$ python3 -q
>>> import numpy as np
>>> np.set_printoptions(suppress=True, linewidth=100)
>>> W0 = np.load("mat.npy")
>>> W0
array([[0, 0, 0, 0, 0, 0, 0, 0, 0, 0],
       [0, 0, 1, 0, 1, 0, 0, 0, 0, 1],
       [0, 1, 0, 0, 1, 0, 0, 1, 1, 1],
       [0, 0, 0, 0, 0, 1, 1, 0, 0, 0],
       [0, 1, 1, 0, 0, 1, 1, 1, 0, 0],
       [0, 0, 0, 1, 1, 0, 0, 0, 0, 0],
       [0, 0, 0, 1, 1, 0, 0, 0, 0, 1],
       [0, 0, 1, 0, 1, 0, 0, 0, 1, 0],
       [0, 0, 1, 0, 0, 0, 0, 1, 0, 0],
       [0, 1, 1, 0, 0, 0, 1, 0, 0, 0]])
>>> W0.reshape(-1, 2)
array([[0, 0],
       [0, 0],
       [0, 0],
       [0, 0],
       [0, 0],
       [0, 0],
       [1, 0],
       [1, 0],
       [0, 0],
       [0, 1],
       [0, 1],
       [0, 0],
       [1, 0],
       [0, 1],
       [1, 1],
       [0, 0],
       [0, 0],
       [0, 1],
       [1, 0],
       [0, 0],
       [0, 1],
       [1, 0],
       [0, 1],
       [1, 1],
       [0, 0],
       [0, 0],
       [0, 1],
       [1, 0],
       [0, 0],
       [0, 0],
       [0, 0],
       [0, 1],
       [1, 0],
       [0, 0],
       [0, 1],
       [0, 0],
       [1, 0],
       [1, 0],
       [0, 0],
       [1, 0],
       [0, 0],
       [1, 0],
       [0, 0],
       [0, 1],
       [0, 0],
       [0, 1],
       [1, 0],
       [0, 0],
       [1, 0],
       [0, 0]])
>>> W0.ravel(order="F")
array([0, 0, 0, 0, 0, 0, 0, 0, 0, 0, 0, 0, 1, 0, 1, 0, 0, 0, 0, 1, 0, 1, 0, 0, 1, 0, 0, 1, 1, 1, 0,
       0, 0, 0, 0, 1, 1, 0, 0, 0, 0, 1, 1, 0, 0, 1, 1, 1, 0, 0, 0, 0, 0, 1, 1, 0, 0, 0, 0, 0, 0, 0,
       0, 1, 1, 0, 0, 0, 0, 1, 0, 0, 1, 0, 1, 0, 0, 0, 1, 0, 0, 0, 1, 0, 0, 0, 0, 1, 0, 0, 0, 1, 1,
       0, 0, 0, 1, 0, 0, 0])
>>> W0.reshape(10, 11)
Traceback (most recent call last):
  File "<python-input-6>", line 1, in <module>
    W0.reshape(10, 11)
    ~~~~~~~~~~^^^^^^^^
ValueError: cannot reshape array of size 100 into shape (10,11)
>>> T = W0.reshape(10, 2, -1)
>>> np.swapaxes(T, 1, 2)[3]
array([[0, 1],
       [0, 1],
       [0, 0],
       [0, 0],
       [0, 0]])
>>> np.einsum("ihd,jhd->hij", T, T).shape
(2, 10, 10)
>>> T.shape
(10, 2, 5)
>>> np.einsum("ihd,ihd->ih", T, T)
array([[0, 0],
       [2, 1],
       [2, 3],
       [0, 2],
       [2, 3],
       [2, 0],
       [2, 1],
       [2, 1],
       [1, 1],
       [2, 1]])
